% ipython --no-banner

In [1]: import numpy as np

In [2]: from numpy import linalg as LA

In [3]: np.set_printoptions(suppress=True, linewidth=140)

In [4]: W0 = np.load("case7.npy")

In [5]: W0
Out[5]: 
array([[-2,  9,  7,  5,  0, -2, -3],
       [-4, -1,  2, -4, -3,  1,  0],
       [-7, -2, -2,  8,  9, -3, -5],
       [ 2,  9, -3, -8,  4,  1, -3],
       [ 7, -8,  1,  9, -4, -8, -7],
       [-8, -9, -4,  0, -5,  5,  0],
       [-5,  6,  4, -9,  3, -2,  2]])

In [6]: u = np.array([0, 0, -1])

In [7]: np.cross(W0[5, :3], W0[0, :3])
Out[7]: array([-27,  64, -90])

In [8]: np.correlate(W0[5], W0[0], "full")
Out[8]: array([  24,   43,   30,  -32,  -86, -160, -103,  -43,   -2,  -10,   55,  -10,    0])

In [9]: np.polyval(u, W0[5])
Out[9]: array([-1, -1, -1, -1, -1, -1, -1])

In [10]: np.convolve(W0[5], u)
Out[10]: array([ 0,  0,  8,  9,  4,  0,  5, -5,  0])

In [11]: np.array([np.convolve(row, u, "same") for row in W0])
Out[11]: 
array([[ 0,  2, -9, -7, -5,  0,  2],
       [ 0,  4,  1, -2,  4,  3, -1],
       [ 0,  7,  2,  2, -8, -9,  3],
       [ 0, -2, -9,  3,  8, -4, -1],
       [ 0, -7,  8, -1, -9,  4,  8],
       [ 0,  8,  9,  4,  0,  5, -5],
       [ 0,  5, -6, -4,  9, -3,  2]])

In [12]: def softmax(z):
    ...:     e = np.exp(z - z.max(axis=-1, keepdims=True))
    ...:     return e / e.sum(axis=-1, keepdims=True)
    ...: 

In [13]: np.round(softmax(W0[3]), 2) + 0
Out[13]: array([0.  , 0.99, 0.  , 0.  , 0.01, 0.  , 0.  ])

In [14]: np.round(softmax(10 * W0[3]), 2) + 0
Out[14]: array([0., 1., 0., 0., 0., 0., 0.])

In [15]: np.round(softmax(W0[3] + -2), 2) + 0
Out[15]: array([0.  , 0.99, 0.  , 0.  , 0.01, 0.  , 0.  ])

In [16]: scores = W0 @ W0.T / np.sqrt(7)

In [17]: softmax(scores).round(6).argmax(axis=1)
Out[17]: array([0, 5, 2, 3, 4, 5, 6])

In [18]: M = np.load("x.npy")

In [19]: M
Out[19]: 
array([[1.02, 5.  , 2.  ],
       [8.  , 5.02, 5.  ],
       [1.  , 5.  , 2.02]])

In [20]: round(LA.det(M), 2)
Out[20]: np.float64(-1.0)

In [21]: round(float(np.abs(LA.eigvals(M)).max()), 2)
Out[21]: 12.14

In [22]: (M + M.T) / 2
Out[22]: 
array([[1.02, 6.5 , 1.5 ],
       [6.5 , 5.02, 5.  ],
       [1.5 , 5.  , 2.02]])

In [23]: np.round(M @ M, 2)
Out[23]: 
array([[43.04, 40.2 , 31.08],
       [53.32, 90.2 , 51.2 ],
       [43.04, 40.2 , 31.08]])

In [24]: np.allclose(W0 @ W0.T, W0.T @ W0)
Out[24]: False

In [25]: np.allclose(W0, W0.T)
Out[25]: False

In [26]: round(np.abs(LA.eigvals(W0)).max(), 2)
Out[26]: np.float64(11.04)

In [27]: (W0 + W0.T) / 2
Out[27]: 
array([[-2. ,  2.5,  0. ,  3.5,  3.5, -5. , -4. ],
       [ 2.5, -1. ,  0. ,  2.5, -5.5, -4. ,  3. ],
       [ 0. ,  0. , -2. ,  2.5,  5. , -3.5, -0.5],
       [ 3.5,  2.5,  2.5, -8. ,  6.5,  0.5, -6. ],
       [ 3.5, -5.5,  5. ,  6.5, -4. , -6.5, -2. ],
       [-5. , -4. , -3.5,  0.5, -6.5,  5. , -1. ],
       [-4. ,  3. , -0.5, -6. , -2. , -1. ,  2. ]])

In [28]: LA.matrix_power(W0, 3)
Out[28]: 
array([[  966, -1026,  -320,   539,  -628,  -223,  -225],
       [  232,  -308,  -302,  -434,  -134,    74,   233],
       [ 1080,  2042,  1039,   782,  -271,  -148,  -209],
       [ -419,  1766,  -623,  -787,  1642,   666,   329],
       [  -13,   -26,  1014,   731,  -963,  -774, -1216],
       [ -460,  -612,   306,  -652, -1090,   496,   939],
       [  846,   912,  -543,  -192,  1079,  -162,   -60]])

In [29]: np.trace(W0)
Out[29]: np.int64(-10)

In [30]: U, sig, vt = LA.svd(M)

In [31]: np.argmax(sig[:-1] / (sig[1:] + 1e-6)) + 1
Out[31]: np.int64(2)

In [32]: other = U[:, :2] @ np.diag(sig[:2]) @ vt[:2]

In [33]: round(LA.norm(M - other, 2), 2), round(float(sig[2]), 2)
Out[33]: (np.float64(0.02), 0.02)

In [34]: np.round(LA.norm(M - other) / LA.norm(M), 2)
Out[34]: np.float64(0.0)

In [35]: other.round(2)
Out[35]: 
array([[1.02, 5.  , 2.01],
       [8.  , 5.02, 5.  ],
       [1.  , 5.  , 2.01]])

In [36]: LA.matrix_rank(M, rtol=0.05)
Out[36]: np.int64(2)

In [37]: M.sum(axis=0)
Out[37]: array([10.02, 15.02,  9.02])

In [38]: np.round(M.mean(axis=0), 2)
Out[38]: array([3.34, 5.01, 3.01])

In [39]: np.abs(M).max()
Out[39]: np.float64(8.0)

In [40]: Q, evecs = LA.qr(M[:, :1])[0], LA.qr(M[:, 1:])[0]

In [41]: sig = LA.svd(Q.T @ evecs, compute_uv=False)

In [42]: sig.round(2)
Out[42]: array([1.])

In [43]: round(float(LA.norm(Q @ Q.T - evecs @ evecs.T, 2)), 2)
Out[43]: 1.0

In [44]: F = np.diag(np.array([0, -1, -1, 2, -1, 2])) + 5 * np.eye(6, k=1) + 5 * np.eye(6, k=-1)

In [45]: F
Out[45]: 
array([[ 0.,  5.,  0.,  0.,  0.,  0.],
       [ 5., -1.,  5.,  0.,  0.,  0.],
       [ 0.,  5., -1.,  5.,  0.,  0.],
       [ 0.,  0.,  5.,  2.,  5.,  0.],
       [ 0.,  0.,  0.,  5., -1.,  5.],
       [ 0.,  0.,  0.,  0.,  5.,  2.]])

In [46]: rng = np.random.default_rng(520)

In [47]: labels = rng.permutation(6)

In [48]: labels
Out[48]: array([3, 5, 0, 2, 4, 1])

In [49]: other = F[labels][:, labels]

In [50]: np.diag(other)
Out[50]: array([ 2.,  2.,  0., -1., -1., -1.])

In [51]: other
Out[51]: 
array([[ 2.,  0.,  0.,  5.,  5.,  0.],
       [ 0.,  2.,  0.,  0.,  5.,  0.],
       [ 0.,  0.,  0.,  0.,  0.,  5.],
       [ 5.,  0.,  0., -1.,  0.,  5.],
       [ 5.,  5.,  0.,  0., -1.,  0.],
       [ 0.,  0.,  5.,  5.,  0., -1.]])

In [52]: Q, r_ = LA.qr(F)

In [53]: np.round(Q.T @ Q, 2) + 0
Out[53]: 
array([[1., 0., 0., 0., 0., 0.],
       [0., 1., 0., 0., 0., 0.],
       [0., 0., 1., 0., 0., 0.],
       [0., 0., 0., 1., 0., 0.],
       [0., 0., 0., 0., 1., 0.],
       [0., 0., 0., 0., 0., 1.]])

In [54]: abs(r_[0, 0]), np.round(LA.norm(F[:, 0]), 2)
Out[54]: (np.float64(5.0), np.float64(5.0))

In [55]: np.round(LA.eigvalsh(F).min(), 2)
Out[55]: np.float64(-9.18)

In [56]: [round(float(LA.det(F[:i, :i])), 2) + 0 for i in range(1, 7)]
Out[56]: [0.0, -25.0, 25.0, 675.0, -1300.0, -19475.0]

In [57]: other = LA.inv(W0)

In [58]: (np.abs(other) > 1e-9).astype(int)
Out[58]: 
array([[1, 1, 1, 1, 1, 1, 1],
       [1, 1, 1, 1, 1, 1, 1],
       [1, 1, 1, 1, 1, 1, 1],
       [1, 1, 1, 1, 1, 1, 1],
       [1, 1, 1, 1, 1, 1, 1],
       [1, 1, 1, 1, 1, 1, 1],
       [1, 1, 1, 1, 1, 1, 1]])

In [59]: np.round(W0 @ other, 2) + 0
Out[59]: 
array([[1., 0., 0., 0., 0., 0., 0.],
       [0., 1., 0., 0., 0., 0., 0.],
       [0., 0., 1., 0., 0., 0., 0.],
       [0., 0., 0., 1., 0., 0., 0.],
       [0., 0., 0., 0., 1., 0., 0.],
       [0., 0., 0., 0., 0., 1., 0.],
       [0., 0., 0., 0., 0., 0., 1.]])

In [60]: round(LA.det(W0) * LA.det(other), 2)
Out[60]: np.float64(1.0)

In [61]: round(LA.cond(W0), 2)
Out[61]: np.float64(35.78)

In [62]: np.allclose(other, W0.T)
Out[62]: False

In [63]: u = np.array([3, -3, 3, 0, 3, -3])

In [64]: other = F + np.outer(u, np.eye(6)[4])

In [65]: LA.matrix_rank(LA.inv(other) - LA.inv(F), tol=1e-8)
Out[65]: np.int64(1)

In [66]: other
Out[66]: 
array([[ 0.,  5.,  0.,  0.,  3.,  0.],
       [ 5., -1.,  5.,  0., -3.,  0.],
       [ 0.,  5., -1.,  5.,  3.,  0.],
       [ 0.,  0.,  5.,  2.,  5.,  0.],
       [ 0.,  0.,  0.,  5.,  2.,  5.],
       [ 0.,  0.,  0.,  0.,  2.,  2.]])

In [67]: LA.matrix_rank(other - F)
Out[67]: np.int64(1)

In [68]: other = np.array([[4, 7, 6], [6, 7, 0], [3, 2, 4], [3, 9, 9], [8, 8, 7], [3, 6, 5]])

In [69]: X = other.T @ other

In [70]: X
Out[70]: 
array([[143, 185, 134],
       [185, 283, 217],
       [134, 217, 207]])

In [71]: np.argsort(-LA.norm(X, axis=0).round(6), kind="stable")[:3]
Out[71]: array([1, 2, 0])

In [72]: [round(float(x), 2) for x in LA.svd(X, compute_uv=False)[:3]]
Out[72]: [583.33, 39.4, 10.27]

In [73]: LA.matrix_rank(X, rtol=0.1)
Out[73]: np.int64(1)

In [74]: data = np.loadtxt("sample8.csv", delimiter=",")

In [75]: data
Out[75]: 
array([[-19.02,  38.6 , -40.01,  19.45,  41.87],
       [-19.18,  40.76, -40.26,  19.32,  39.  ],
       [-19.22,  40.47, -37.5 ,  20.65,  39.06],
       [-20.29,  41.3 , -38.48,  21.38,  38.62],
       [-19.14,  40.87, -39.64,  20.16,  39.9 ],
       [-21.34,  40.63, -41.08,  20.86,  41.02],
       [-19.9 ,  39.27, -40.08,  19.66,  41.12],
       [-20.94,  39.25, -40.44,  21.88,  39.2 ],
       [-20.43,  38.56, -38.11,  20.38,  40.99],
       [-20.13,  39.16, -40.68,  21.  ,  39.06],
       [-19.19,  39.43, -38.44,  19.26,  40.69],
       [-21.44,  42.17, -39.97,  20.13,  39.38],
       [-19.64,  40.41, -39.65,  19.86,  39.47],
       [-21.04,  38.59, -37.98,  19.73,  40.69],
       [-20.71,  39.56, -41.97,  19.26,  40.2 ],
       [-18.05,  40.52, -38.92,  20.35,  40.77],
       [-19.67,  40.88, -39.57,  20.09,  40.52],
       [-19.22,  38.85, -41.32,  20.69,  41.24],
       [-20.33,  39.7 , -39.8 ,  19.72,  40.62],
       [-20.15,  39.56, -39.95,  19.96,  40.87],
       [-19.95,  39.99, -39.91,  22.72,  38.42]])

In [76]: u = np.array([3, 2, 2])

In [77]: np.round(np.correlate(data[10], data[7], "full"), 2)
Out[77]: array([ -752.25,  1125.78,   131.92, -2433.83,  5520.44, -2223.01,   -84.61,  1193.78,  -852.05])

In [78]: np.round(np.polyval(u, data[10]), 2)
Out[78]: array([1068.39, 4745.03, 4358.02, 1153.36, 5050.41])

In [79]: U, sig, vt = LA.svd(data)

In [80]: np.argmax(sig[:-1] / (sig[1:] + 1e-6)) + 1
Out[80]: np.int64(1)

In [81]: other = U[:, :1] @ np.diag(sig[:1]) @ vt[:1]

In [82]: np.round(LA.norm(data - other) / LA.norm(data), 2)
Out[82]: np.float64(0.03)

In [83]: np.round(LA.norm(data - other, 2), 2), round(float(sig[1]), 2)
Out[83]: (np.float64(5.83), 5.83)

In [84]: LA.matrix_rank(data, rtol=0.05)
Out[84]: np.int64(1)

In [85]: cen = data - data.mean(axis=0)

In [86]: evecs = LA.svd(cen)[2][:1]

In [87]: other = cen - cen @ evecs.T @ evecs

In [88]: np.round(other.std(axis=0), 2)
Out[88]: array([0.83, 0.68, 1.09, 0.67, 0.39])

In [89]: np.round(np.cov(cen @ evecs.T, rowvar=False), 2)
Out[89]: np.float64(1.7)

In [90]: np.round(np.diag(evecs.T @ evecs), 2)
Out[90]: array([0.02, 0.29, 0.03, 0.19, 0.48])

In [91]: D = LA.norm(data[:, None] - data[None], axis=-1)

In [92]: D.shape
Out[92]: (21, 21)

In [93]: LA.matrix_rank(D ** 2)
Out[93]: np.int64(7)

In [94]: np.flatnonzero(D[18] < D.mean() / 2)
Out[94]: array([ 6, 18, 19])

In [95]: (D + 1e9 * np.eye(21)).round(6).argmin(axis=1)
Out[95]: array([ 6, 12,  3,  2, 16, 19, 19,  9, 13,  7, 18, 16,  4,  8, 18,  4,  4,  6, 19, 18,  7])

In [96]: u, g = data[5], data[20]

In [97]: round(float(u @ g), 2)
Out[97]: 5739.96

In [98]: round(u @ u, 2)
Out[98]: np.float64(5911.54)

In [99]: p = (u @ g) / (u @ u) * u

In [100]: round(LA.norm(u + g) ** 2 + LA.norm(u - g) ** 2, 2)
Out[100]: np.float64(22987.69)

In [101]: np.round(g - p, 2)
Out[101]: array([ 0.77,  0.54, -0.02,  2.47, -1.41])

In [102]: p.round(2)
Out[102]: array([-20.72,  39.45, -39.89,  20.25,  39.83])

In [103]: arr = np.load("dump.npy")

In [104]: arr
Out[104]: 
array([[0, 0, 0, 0, 0, 0, 0],
       [0, 8, 0, 0, 0, 0, 0],
       [0, 0, 4, 0, 0, 0, 0],
       [0, 0, 0, 0, 0, 0, 0],
       [0, 0, 0, 0, 0, 0, 0],
       [0, 0, 0, 0, 0, 0, 0],
       [0, 0, 0, 0, 0, 0, 5]])

In [105]: labels = rng.permutation(7)

In [106]: labels
Out[106]: array([1, 5, 3, 6, 2, 4, 0])

In [107]: other = arr[labels][:, labels]

In [108]: np.allclose(other, arr)
Out[108]: False

In [109]: round(LA.det(other), 2), np.round(LA.det(arr[labels]), 2)
Out[109]: (np.float64(0.0), np.float64(0.0))

In [110]: mat = np.load("run15.npy")

In [111]: mat
Out[111]: 
array([[-3.42,  8.26,  8.32,  6.65],
       [ 2.06, -5.34, -5.33, -4.14],
       [ 0.76, -2.35, -2.16, -1.85],
       [ 1.08, -2.36, -2.6 , -2.01],
       [-2.95,  7.47,  7.41,  5.96],
       [-0.01,  0.02, -0.02,  0.12],
       [ 1.73, -4.45, -4.18, -3.65],
       [-1.31,  3.54,  3.38,  2.82],
       [ 1.23, -2.97, -3.24, -2.37],
       [ 1.31, -3.42, -3.37, -2.73],
       [ 2.49, -6.09, -6.02, -4.63],
       [-0.3 ,  0.99,  1.07,  0.72],
       [ 0.7 , -2.01, -2.15, -1.59],
       [ 3.2 , -8.03, -7.93, -6.28],
       [ 0.71, -1.55, -1.63, -1.27],
       [ 0.35, -0.67, -0.64, -0.53],
       [-1.65,  3.71,  3.69,  2.95],
       [ 0.98, -2.29, -2.31, -1.9 ],
       [ 0.01,  0.43,  0.51,  0.4 ],
       [-1.74,  4.25,  4.24,  3.45],
       [ 0.02, -0.38, -0.49, -0.43],
       [ 3.23, -7.84, -8.05, -6.48],
       [ 0.62, -1.96, -1.89, -1.36],
       [ 2.77, -6.96, -6.96, -5.4 ],
       [-2.1 ,  5.23,  5.44,  4.23],
       [ 1.38, -3.29, -3.3 , -2.69]])

In [112]: labels = mat[:, 1] > np.median(mat[:, 1])

In [113]: u = mat[labels].mean(axis=0) - mat[~labels].mean(axis=0)

In [114]: labels.astype(int)
Out[114]: array([1, 0, 0, 0, 1, 1, 0, 1, 0, 0, 0, 1, 0, 0, 1, 1, 1, 0, 1, 1, 1, 0, 1, 0, 1, 0])

In [115]: u.round(2)
Out[115]: array([-2.67,  6.67,  6.69,  5.34])

In [116]: np.argsort(-np.abs(u).round(6), kind="stable")
Out[116]: array([2, 1, 3, 0])

In [117]: np.round((((mat - mat.mean(axis=0)) @ u > 0) == labels).mean(), 2)
Out[117]: np.float64(0.92)

In [118]: ((mat - mat.mean(axis=0)) @ u > 0).astype(int)
Out[118]: array([1, 0, 0, 0, 1, 1, 0, 1, 0, 0, 0, 1, 0, 0, 0, 1, 1, 0, 1, 1, 1, 0, 0, 0, 1, 0])

In [119]: cen = mat - mat.mean(axis=0)

In [120]: evecs = LA.svd(cen)[2][:1]

In [121]: other = cen - cen @ evecs.T @ evecs

In [122]: round(LA.norm(other) / LA.norm(cen), 2)
Out[122]: np.float64(0.02)

In [123]: np.round(np.diag(evecs.T @ evecs), 2)
Out[123]: array([0.06, 0.36, 0.36, 0.23])

In [124]: other = np.c_[mat[:, :1] @ np.array([[2]]), np.array([2, 5, 3, 1, 5, 4, 5, 2, 3, 4, 3, 4, 0, 4, 0, 4, 4, 3, 4, 2, 2, 2, 5, 2, 2, 2])]

In [125]: other
Out[125]: 
array([[-6.84,  2.  ],
       [ 4.12,  5.  ],
       [ 1.52,  3.  ],
       [ 2.16,  1.  ],
       [-5.9 ,  5.  ],
       [-0.02,  4.  ],
       [ 3.46,  5.  ],
       [-2.62,  2.  ],
       [ 2.46,  3.  ],
       [ 2.62,  4.  ],
       [ 4.98,  3.  ],
       [-0.6 ,  4.  ],
       [ 1.4 ,  0.  ],
       [ 6.4 ,  4.  ],
       [ 1.42,  0.  ],
       [ 0.7 ,  4.  ],
       [-3.3 ,  4.  ],
       [ 1.96,  3.  ],
       [ 0.02,  4.  ],
       [-3.48,  2.  ],
       [ 0.04,  2.  ],
       [ 6.46,  2.  ],
       [ 1.24,  5.  ],
       [ 5.54,  2.  ],
       [-4.2 ,  2.  ],
       [ 2.76,  2.  ]])

In [126]: LA.matrix_rank(np.c_[mat, other])
Out[126]: np.int64(5)

In [127]: np.round(LA.norm(other - mat @ LA.lstsq(mat, other)[0], axis=0), 2) + 0
Out[127]: array([ 0.  , 15.75])

In [128]: np.round(LA.norm(LA.qr(mat)[0].T @ other, axis=0) ** 2 / ((other ** 2).sum(axis=0) + 1e-12), 2)
Out[128]: array([1.  , 0.12])
